% python3 -q
>>> import numpy as np
>>> np.set_printoptions(precision=4, suppress=True, linewidth=200)
>>> E = np.loadtxt("case10.csv", delimiter=",")
>>> E
array([[  0.3606,   1.0807,   2.0973],
       [-13.2392,  -3.2742,   8.0786],
       [ -3.9964,  -2.8592,   1.8324],
       [  1.6189,  -0.9673,  -0.5568],
       [  0.2353,  -1.104 ,   0.3142],
       [-10.5148,   0.0072,   8.9453],
       [ -3.7686,  -1.3174,   2.9912],
       [ -3.6012,  -2.351 ,   1.9857],
       [ -0.5886,  -2.2781,  -0.1037],
       [  3.0663,  -0.2984,  -1.0174],
       [ -1.7894,   0.8671,   3.4499],
       [ -0.622 ,   0.5896,   2.3782],
       [  1.4439,   0.1538,   0.529 ],
       [ -2.9692,  -2.56  ,   1.3551],
       [  2.6628,  -0.3785,  -0.7979],
       [  1.3206,  -2.6219,  -1.762 ],
       [ -2.2719,  -1.9491,   1.3807],
       [  2.3231,   0.1049,  -0.1409],
       [ -5.0132,   0.2965,   5.2636],
       [ -2.6966,  -0.1346,   3.2394],
       [ -0.0002,  -0.3235,   1.1515],
       [ -3.1756,  -1.2611,   2.6159],
       [  0.3536,  -2.1066,  -0.6297],
       [ -3.1554,  -3.801 ,   0.4244]])
>>> x0 = np.array([1, 3, 3])
>>> y = E @ x0
>>> np.linalg.solve(E.T @ E, E.T @ y)
array([1., 3., 3.])
>>> rng = np.random.default_rng(228)
>>> y = y + 0.1 * rng.normal(size=24)
>>> y
array([  9.9531,   1.2356,  -7.0777,  -2.9753,  -1.9843,  16.4913,   1.2233,  -4.8346,  -7.8648,  -0.6899,  11.1169,   8.2483,   3.3188,  -6.551 ,  -0.8928, -11.6767,  -3.7497,   2.2979,  11.7469,
         6.5682,   2.4996,   0.8224,  -7.9422, -13.0915])
>>> beta, *_ = np.linalg.lstsq(E, y)
>>> beta.round()
array([1., 3., 3.])
>>> print(beta)
[1.0034 2.9849 3.008 ]
>>> round(np.linalg.norm(y - E @ beta), 4)
np.float64(0.5295)
>>> Ac = E - E.mean(axis=0)
>>> vecs = np.linalg.svd(Ac)[2][:1]
>>> Y = Ac - Ac @ vecs.T @ vecs
>>> Y.std(axis=0)
array([0.4456, 1.3381, 0.8287])
>>> print(round(float(np.linalg.norm(Y) / np.linalg.norm(Ac)), 4))
0.3403
>>> print(np.cov(Ac @ vecs.T, rowvar=False))
21.317452351876867
>>> dist = np.linalg.norm(E[:, None] - E[None], axis=-1)
>>> dist[9].round(6).argsort(kind="stable")[:4]
array([ 9, 14, 17,  3])
>>> (dist + 1e9 * np.eye(24)).round(6).argmin(axis=1)
array([11,  5,  7, 14, 20,  1, 21,  2, 22, 14, 19,  0, 17,  7,  9, 22, 13, 14,  6, 10,  4,  6,  8, 13])
>>> dist[:5, :5]
array([[ 0.    , 15.4821,  5.8802,  3.5808,  2.8228],
       [15.4821,  0.    , 11.1632, 17.3394, 15.7022],
       [ 5.8802, 11.1632,  0.    ,  6.389 ,  4.8263],
       [ 3.5808, 17.3394,  6.389 ,  0.    ,  1.6406],
       [ 2.8228, 15.7022,  4.8263,  1.6406,  0.    ]])
>>> np.unravel_index(dist.round(6).argmax(), dist.shape)
(np.int64(1), np.int64(9))
>>> x0 = np.array([2, -1, 1])
>>> a = np.maximum(E @ x0, 0)
>>> E.T @ a
array([ 56.0451, -22.4534, -10.7641])
>>> a
array([1.7378, 0.    , 0.    , 3.6483, 1.8888, 0.    , 0.    , 0.    , 0.9972, 5.4136, 0.    , 0.5446, 3.263 , 0.    , 4.9062, 3.5011, 0.    , 4.4004, 0.    , 0.    , 1.4746, 0.    , 2.1841, 0.    ])
>>> print(np.flatnonzero(a > 1e-9))
[ 0  3  4  8  9 11 12 14 15 17 20 22]
>>> np.maximum(E @ (3 * x0), 0)
array([ 5.2134,  0.    ,  0.    , 10.9449,  5.6664,  0.    ,  0.    ,  0.    ,  2.9916, 16.2408,  0.    ,  1.6338,  9.789 ,  0.    , 14.7186, 10.5033,  0.    , 13.2012,  0.    ,  0.    ,  4.4238,
        0.    ,  6.5523,  0.    ])
>>> def softmax(z):
...     e = np.exp(z - z.max(axis=-1, keepdims=True))
...     return e / e.sum(axis=-1, keepdims=True)
... 
>>> softmax(E[11])
array([0.0409, 0.1374, 0.8217])
>>> softmax(E).sum(axis=1)
array([1., 1., 1., 1., 1., 1., 1., 1., 1., 1., 1., 1., 1., 1., 1., 1., 1., 1., 1., 1., 1., 1., 1., 1.])
>>> np.round(softmax(10 * E[11]), 4) + 0
array([0., 0., 1.])
>>> scores = E @ E.T / np.sqrt(3)
>>> softmax(scores)[11] @ E
array([-11.0799,  -0.6791,   8.7607])
>>> softmax(scores).round(6).argmax(axis=1)
array([ 5,  1,  1,  9, 23,  1,  1,  1,  1,  9,  5,  5,  9,  1,  9, 15,  1,  9,  1,  1,  1,  1, 15,  1])
>>> feats = np.loadtxt("dump.csv", delimiter=",")
>>> print(feats)
[[-2.6005  2.1358 -0.0673  2.8269]
 [ 1.0216  3.3603 -0.5564 -2.507 ]
 [ 2.2408  1.2232  3.5609  2.0507]]
>>> Y = np.array([[-1, 1], [2, 1]])
>>> C = np.kron(Y, feats)
>>> round(float(np.linalg.norm(C, 2)), 4), round(np.linalg.norm(Y, 2) * np.linalg.norm(feats, 2), 4)
(11.5139, np.float64(11.5139))
>>> C
array([[ 2.6005, -2.1358,  0.0673, -2.8269, -2.6005,  2.1358, -0.0673,  2.8269],
       [-1.0216, -3.3603,  0.5564,  2.507 ,  1.0216,  3.3603, -0.5564, -2.507 ],
       [-2.2408, -1.2232, -3.5609, -2.0507,  2.2408,  1.2232,  3.5609,  2.0507],
       [-5.2009,  4.2716, -0.1347,  5.6537, -2.6005,  2.1358, -0.0673,  2.8269],
       [ 2.0432,  6.7206, -1.1129, -5.0139,  1.0216,  3.3603, -0.5564, -2.507 ],
       [ 4.4817,  2.4465,  7.1218,  4.1014,  2.2408,  1.2232,  3.5609,  2.0507]])
>>> W1 = np.array([[-2, -1], [-1, 2], [2, 2], [-2, 0]])
>>> beta = np.array([4, 4])
>>> H = np.maximum(feats @ W1 + beta, 0)
>>> H
array([[ 1.2767, 10.7373],
       [ 2.4976,  8.5861],
       [ 1.3155, 11.3275]])
>>> C = np.array([[7, -4], [-4, -5]])
>>> W1 @ C
array([[-10,  13],
       [-15,  -6],
       [  6, -18],
       [-14,   8]])
>>> labels = E[:, 2] > np.median(E[:, 2])
>>> r0 = E[labels].mean(axis=0) - E[~labels].mean(axis=0)
>>> np.argsort(-np.abs(r0).round(6), kind="stable")
array([0, 2, 1])
>>> t3 = np.stack([feats, 5 * feats, feats[::-1]])
>>> np.linalg.norm(t3, axis=(1, 2))
array([ 7.8519, 39.2596,  7.8519])
>>> t3.shape
(3, 3, 4)
>>> print(np.linalg.matrix_rank(t3))
[3 3 3]
>>> print(np.linalg.matrix_rank(t3.reshape(3, -1)))
2
>>> x0 = np.array([-1, 1, 0, -2])
>>> (feats @ x0).argmax()
np.int64(1)
>>> print(feats * x0)
[[ 2.6005  2.1358 -0.     -5.6537]
 [-1.0216  3.3603 -0.      5.0139]
 [-2.2408  1.2232  0.     -4.1014]]
>>> print(feats @ x0)
[-0.9175  7.3526 -5.119 ]
>>> np.einsum("ij,j->i", feats, x0)
array([-0.9175,  7.3526, -5.119 ])
>>> feats @ np.eye(4)[3]
array([ 2.8269, -2.507 ,  2.0507])
>>> print(feats @ (2 * x0))
[ -1.835   14.7052 -10.238 ]
>>> W0 = np.load("out9.npy")
>>> W0
array([[0.4808, 0.4808, 0.0962, 0.0962],
       [0.4808, 0.4808, 0.0962, 0.0962],
       [0.0962, 0.0962, 0.0192, 0.0192],
       [0.0962, 0.0962, 0.0192, 0.0192]])
>>> # symmetric
>>> Uu, s, Vh = np.linalg.svd(W0)
>>> np.argmax(s[:-1] / (s[1:] + 1e-6)) + 1
np.int64(1)
>>> Y = Uu[:, :1] @ np.diag(s[:1]) @ Vh[:1]
>>> round(float(np.linalg.norm(W0 - Y) / np.linalg.norm(W0)), 4)
0.0
>>> Y
array([[0.4808, 0.4808, 0.0962, 0.0962],
       [0.4808, 0.4808, 0.0962, 0.0962],
       [0.0962, 0.0962, 0.0192, 0.0192],
       [0.0962, 0.0962, 0.0192, 0.0192]])
>>> rank = np.linalg.matrix_rank(W0)
>>> rank
np.int64(1)
>>> ns = np.linalg.svd(W0)[2][rank:].T
>>> print(np.round(W0 @ ns, 4) + 0)
[[0. 0. 0.]
 [0. 0. 0.]
 [0. 0. 0.]
 [0. 0. 0.]]
>>> [int(np.linalg.matrix_rank(W0[:, :j + 1])) for j in range(4)]
[1, 1, 1, 1]
>>> np.linalg.matrix_rank(W0.T @ W0), np.linalg.matrix_rank(W0 @ W0.T)
(np.int64(1), np.int64(1))
>>> print([int(np.linalg.matrix_rank(np.delete(W0, i, axis=0))) for i in range(4)])
[1, 1, 1, 1]
>>> F = np.load("block19.npy")
>>> F
array([[ 1.6865, -1.6999,  1.131 ],
       [ 0.3663,  2.8903, -0.8634],
       [ 2.53  , -2.2181,  1.8768],
       [-3.7844, -2.9992,  0.3076],
       [ 7.6327, -3.4637,  4.8369],
       [ 0.8565, -8.5575,  0.2119],
       [-0.473 , -4.9213, -4.1156],
       [-7.0247, -2.1369,  3.0719],
       [ 0.5965, -0.1096,  1.1156],
       [-3.9523,  4.0921, -0.5228],
       [-3.8368,  1.1112, -1.2531],
       [-3.1954,  3.7864,  1.9914],
       [-0.9205,  4.9538, -0.9546],
       [ 1.5321, -2.167 , -6.757 ],
       [ 1.9566, -3.6447, -0.8539],
       [ 2.2701, -4.6269,  2.0492],
       [ 1.703 , -2.7304,  1.9331]])
>>> Ac = F - F.mean(axis=0)
>>> Uu, s, Vh = np.linalg.svd(Ac, full_matrices=False)
>>> np.abs(Vh[0]).argmax()
np.int64(1)
>>> print(np.linalg.matrix_rank(Ac))
3
>>> round((s ** 2).sum() ** 2 / (s ** 4).sum(), 4)
np.float64(2.4948)
>>> s ** 2 / (s ** 2).sum()
array([0.544 , 0.2498, 0.2063])
>>> s
array([16.7926, 11.3786, 10.341 ])
>>> Vh[0] * np.sign(Vh[0, np.abs(Vh[0]).argmax()])
array([-0.6496,  0.7509, -0.1192])
>>> th = np.radians(30)
>>> r_ = np.eye(3)
>>> r_[1, 1] = r_[0, 0] = np.cos(th)
>>> r_[1, 0], r_[0, 1] = -np.sin(th), np.sin(th)
>>> r_
array([[ 0.866,  0.5  ,  0.   ],
       [-0.5  ,  0.866,  0.   ],
       [ 0.   ,  0.   ,  1.   ]])
>>> Y = F @ r_.T
>>> round(np.linalg.det(r_), 4), np.round(np.trace(r_), 4)
(np.float64(1.0), np.float64(2.7321))
>>> print(np.allclose(F @ F.T, Y @ Y.T))
True
>>> np.abs(Y - F).max(axis=0)
array([4.3935, 3.7986, 0.    ])
>>> r0, v = r_[0], r_[1]
>>> r0 @ r0
np.float64(1.0)
>>> r0 @ v
np.float64(0.0)
>>> pr = (r0 @ v) / (r0 @ r0) * r0
>>> np.linalg.matrix_rank(np.outer(r0, v))
np.int64(1)
>>> pr
array([0., 0., 0.])
>>> M = np.loadtxt("a.csv", delimiter=",")
>>> M
array([[0., 0., 2.],
       [3., 2., 0.],
       [0., 0., 4.]])
>>> # rows and columns are dependent
>>> rank = np.linalg.matrix_rank(M)
>>> rank
np.int64(2)
>>> ns = np.linalg.svd(M)[2][rank:].T
>>> [int(np.linalg.matrix_rank(M[:, :j + 1])) for j in range(3)]
[1, 1, 2]
>>> np.linalg.matrix_rank(M.T @ M), np.linalg.matrix_rank(M @ M.T)
(np.int64(2), np.int64(2))
>>> ns[:, 0] / ns[np.abs(ns[:, 0]).round(6).argmax(), 0]
array([-0.6667,  1.    , -0.    ])
>>> M @ ns
array([[0.],
       [0.],
       [0.]])
>>> th = np.sort(rng.uniform(-2, 2, 11))
>>> J = np.c_[th, th ** 2, th ** 3] @ np.array([[8, 0, 3], [5, 3, 4], [4, 3, 3]])
>>> J
array([[-19.7755,  -6.6723,  -8.8661],
       [-17.3015,  -5.1555,  -7.386 ],
       [ -6.3978,   0.1657,  -1.7675],
       [ -3.1686,   0.3645,  -0.8581],
       [ -3.0058,   0.342 ,  -0.8245],
       [ -2.5168,   0.2652,  -0.7226],
       [ -2.45  ,   0.2541,  -0.7083],
       [  2.7878,   0.315 ,   1.254 ],
       [ 13.8163,   4.4515,   7.8984],
       [ 20.2305,   7.6525,  12.1713],
       [ 23.3398,   9.303 ,  14.2889]])
>>> W1 = np.array([[5, -2], [-1, 1], [3, 5]])
>>> beta = np.array([3, -1])
>>> H = np.maximum(J @ W1 + beta, 0)
>>> np.linalg.matrix_rank(H)
np.int64(2)
>>> print((H > 0).astype(int))
[[0 0]
 [0 0]
 [0 1]
 [0 1]
 [0 1]
 [0 1]
 [0 1]
 [1 1]
 [1 1]
 [1 1]
 [1 1]]
>>> C = np.array([[4, 2], [0, 3]])
>>> (H @ C).round(6).argmax(axis=1)
array([0, 0, 1, 1, 1, 1, 1, 0, 0, 0, 0])
>>> mat = np.load("mat.npy")
>>> mat
array([[-2.,  1.,  1.,  1.],
       [ 1., -2.,  1.,  1.],
       [ 1.,  1., -2.,  1.],
       [ 1.,  1.,  1., -2.]])
>>> q, vecs = np.linalg.qr(mat[:, :1])[0], np.linalg.qr(mat[:, 1:])[0]
>>> s = np.linalg.svd(q.T @ vecs, compute_uv=False)
>>> np.degrees(np.arccos(s.clip(0, 1)))
array([40.8934])
>>> print(round(float(np.linalg.norm(q @ q.T - vecs @ vecs.T, 2)), 4))
1.0
>>> evals, vecs = np.linalg.eigh(mat)
>>> vecs @ np.diag(evals) @ vecs.T
array([[-2.,  1.,  1.,  1.],
       [ 1., -2.,  1.,  1.],
       [ 1.,  1., -2.,  1.],
       [ 1.,  1.,  1., -2.]])
>>> np.unique(evals.round(6) + 0, return_counts=True)[1]
array([3, 1])
>>> np.linalg.svd(mat, compute_uv=False)
array([3., 3., 3., 1.])
>>> np.linalg.eigvalsh(mat @ mat)
array([1., 9., 9., 9.])
>>> np.round(evals.sum(), 4), np.trace(mat)
(np.float64(-8.0), np.float64(-8.0))
>>> np.abs(vecs[:, -1]).round(6).argmax()
np.int64(0)
>>> np.round(vecs.T @ mat @ vecs, 4) + 0
array([[-3.,  0.,  0.,  0.],
       [ 0., -3.,  0.,  0.],
       [ 0.,  0., -3.,  0.],
       [ 0.,  0.,  0.,  1.]])
>>> K = np.loadtxt("data.csv", delimiter=",")
>>> K
array([[ 8.2408,  0.4617, -1.4597],
       [ 1.3303,  4.1702,  7.904 ],
       [-0.1676, -8.7538,  4.2504]])
>>> labels = rng.permutation(3)
>>> labels
array([2, 1, 0])
>>> Y = K[labels][:, labels]
>>> np.round(np.trace(Y), 4)
np.float64(16.6614)
>>> W1 = np.array([[0, 3, 1], [0, 0, 1], [1, 1, 1]])
>>> beta = np.array([2, 0, 3])
>>> H = np.maximum(K @ W1 + beta, 0)
>>> (H > 0).mean(axis=0)
array([1.    , 1.    , 0.6667])
>>> (H > 0).astype(int)
array([[1, 1, 1],
       [1, 1, 1],
       [1, 1, 0]])
>>> np.linalg.matrix_rank(H)
np.int64(3)
>>> C = np.array([[0, 1, 2], [1, 2, 1], [0, 2, 0]])
>>> W1 @ C
array([[3, 8, 3],
       [0, 2, 0],
       [1, 5, 3]])
>>> Y = np.linalg.inv(K)
>>> print(np.allclose(Y, K.T))
False
>>> np.linalg.inv(Y)
array([[ 8.2408,  0.4617, -1.4597],
       [ 1.3303,  4.1702,  7.904 ],
       [-0.1676, -8.7538,  4.2504]])
>>> np.round(K @ Y, 4) + 0
array([[1., 0., 0.],
       [0., 1., 0.],
       [0., 0., 1.]])
>>> np.linalg.det(K) * Y
array([[ 86.9143,  10.8157,   9.737 ],
       [ -6.9793,  34.7817, -67.077 ],
       [-10.9463,  72.0608,  33.7514]])
>>> print(np.round(np.linalg.norm(K, 1), 4), round(float(np.linalg.norm(K, np.inf)), 4))
13.6141 13.4045
>>> Y = K / np.sqrt((K ** 2).mean(axis=1, keepdims=True))
>>> np.linalg.matrix_rank(K - K.mean(axis=1, keepdims=True))
np.int64(2)
